$ python -q
>>> import numpy as np
>>> import numpy.linalg as la
>>> np.set_printoptions(precision=3, suppress=True, linewidth=100, sign=" ")
>>> m1 = np.load("run13.npy")
>>> m1
array([[   0,    0,    0,    0],
       [   0,    0,    0,   24],
       [  15,    0,   13,    0],
       [  64,   52,   19,   32],
       [   0,    0,    0,    0],
       [   0,    0,    0,    0],
       [  76,   56,   23,   12],
       [   0,    0,    0,    0],
       [   0,    0,    0,   28],
       [ 123,  111,   31,   59],
       [  65,   39,   23,    6],
       [   0,    0,    0,    0],
       [   0,    0,    0,    0],
       [   1,   25,    0,   47],
       [   0,    0,    0,    0],
       [   0,    0,    0,    0],
       [ 116,  118,   25,   69],
       [   0,    0,    0,    0],
       [   0,    0,    9,    0],
       [  65,   33,   25,    1],
       [   0,    0,    0,    0],
       [  11,    0,    7,    0],
       [   0,    0,    0,    0],
       [   0,   30,    0,   55],
       [  87,   71,   25,   39],
       [  47,   47,   11,   25],
       [  54,   44,   17,   41],
       [  18,   22,    5,   36],
       [   0,    0,    0,    0],
       [   0,    0,    0,    0],
       [   0,    0,    7,    0],
       [   0,    0,    0,   33]])
>>> # row 4 repeats row 0
>>> G = np.cov(m1, rowvar=False)
>>> la.eigvalsh(G)[::-1]
array([ 2697.288,   284.417,    23.043,     4.706])
>>> G
array([[ 1389.254,  1153.629,   361.419,   464.417],
       [ 1153.629,  1057.032,   279.968,   528.782],
       [  361.419,   279.968,   104.452,    94.371],
       [  464.417,   528.782,    94.371,   458.717]])
>>> X = np.load("x.npy")
>>> X
array([[ 2.012,  0.082,  1.877],
       [ 1.972, -0.003,  1.909],
       [ 2.034, -0.104,  2.043],
       [ 1.917, -0.063,  2.054],
       [ 2.009,  0.022,  1.964],
       [ 2.007,  0.046,  1.922],
       [ 1.993,  0.009,  2.028],
       [ 3.071,  3.071,  2.029],
       [ 3.073,  2.958,  1.956],
       [ 2.937,  3.034,  2.013],
       [ 3.034,  2.899,  2.051],
       [ 2.945,  2.933,  1.972],
       [ 2.944,  2.97 ,  1.983],
       [ 3.085,  2.955,  1.983],
       [ 3.014,  2.02 ,  2.015],
       [ 3.023,  1.988,  2.003],
       [ 2.943,  1.969,  1.978],
       [ 3.038,  1.992,  1.9  ],
       [ 2.984,  1.979,  1.956],
       [ 2.962,  2.041,  2.001],
       [ 2.99 ,  2.023,  2.025]])
>>> x0 = np.array([7, -2, -1])
>>> target = X @ x0
>>> np.round(la.pinv(X) @ X, 3) + 0
array([[ 1.,  0.,  0.],
       [ 0.,  1.,  0.],
       [ 0.,  0.,  1.]])
>>> rng = np.random.default_rng(399)
>>> target = target + 0.1 * rng.normal(size=21)
>>> target
array([ 11.941,  11.831,  12.327,  11.436,  12.256,  11.913,  12.017,  13.37 ,  13.686,  12.496,
        13.395,  12.804,  12.703,  13.629,  15.019,  15.153,  14.627,  15.3  ,  14.827,  14.637,
        14.819])
>>> beta, *_ = la.lstsq(X, target)
>>> np.round(X.T @ (target - X @ beta), 3) + 0
array([ 0.,  0.,  0.])
>>> round(la.norm(target - X @ beta), 3)
np.float64(0.324)
>>> out = np.c_[X[:, :2] @ np.array([[0, 3], [2, 0]]), np.array([1, 1, 0, 0, 2, 0, 0, 0, 0, 2, 1, 0, 1, 1, 0, 1, 1, 1, 0, 1, 0])]
>>> out
array([[ 0.164,  6.036,  1.   ],
       [-0.006,  5.916,  1.   ],
       [-0.208,  6.102,  0.   ],
       [-0.126,  5.751,  0.   ],
       [ 0.044,  6.027,  2.   ],
       [ 0.092,  6.021,  0.   ],
       [ 0.018,  5.979,  0.   ],
       [ 6.142,  9.213,  0.   ],
       [ 5.916,  9.219,  0.   ],
       [ 6.068,  8.811,  2.   ],
       [ 5.798,  9.102,  1.   ],
       [ 5.866,  8.835,  0.   ],
       [ 5.94 ,  8.832,  1.   ],
       [ 5.91 ,  9.255,  1.   ],
       [ 4.04 ,  9.042,  0.   ],
       [ 3.976,  9.069,  1.   ],
       [ 3.938,  8.829,  1.   ],
       [ 3.984,  9.114,  1.   ],
       [ 3.958,  8.952,  0.   ],
       [ 4.082,  8.886,  1.   ],
       [ 4.046,  8.97 ,  0.   ]])
>>> la.norm(la.qr(X)[0].T @ out, axis=0) ** 2 / ((out ** 2).sum(axis=0) + 1e-12)
array([ 1.   ,  1.   ,  0.473])
>>> np.round(la.norm(out - X @ la.lstsq(X, out)[0], axis=0), 3) + 0
array([ 0.   ,  0.   ,  2.994])
>>> la.matrix_rank(out)
np.int64(3)
>>> feats = np.load("block19.npy")
>>> feats
array([[ 2,  0,  1,  2,  1,  3,  0,  2],
       [ 2,  1,  2,  2,  3,  1,  2,  1],
       [ 1,  3,  1,  3,  2,  1,  0,  0]])
>>> theta = np.radians(36)
>>> Rm = np.eye(8)
>>> Rm[1, 1] = Rm[4, 4] = np.cos(theta)
>>> Rm[1, 4], Rm[4, 1] = -np.sin(theta), np.sin(theta)
>>> Rm
array([[ 1.   ,  0.   ,  0.   ,  0.   ,  0.   ,  0.   ,  0.   ,  0.   ],
       [ 0.   ,  0.809,  0.   ,  0.   , -0.588,  0.   ,  0.   ,  0.   ],
       [ 0.   ,  0.   ,  1.   ,  0.   ,  0.   ,  0.   ,  0.   ,  0.   ],
       [ 0.   ,  0.   ,  0.   ,  1.   ,  0.   ,  0.   ,  0.   ,  0.   ],
       [ 0.   ,  0.588,  0.   ,  0.   ,  0.809,  0.   ,  0.   ,  0.   ],
       [ 0.   ,  0.   ,  0.   ,  0.   ,  0.   ,  1.   ,  0.   ,  0.   ],
       [ 0.   ,  0.   ,  0.   ,  0.   ,  0.   ,  0.   ,  1.   ,  0.   ],
       [ 0.   ,  0.   ,  0.   ,  0.   ,  0.   ,  0.   ,  0.   ,  1.   ]])
>>> out = feats @ Rm.T
>>> np.abs(out - feats).max(axis=0)
array([ 0.   ,  1.954,  0.   ,  0.   ,  1.381,  0.   ,  0.   ,  0.   ])
>>> round(float(la.det(Rm)), 3), round(np.trace(Rm), 3)
(1.0, np.float64(7.618))
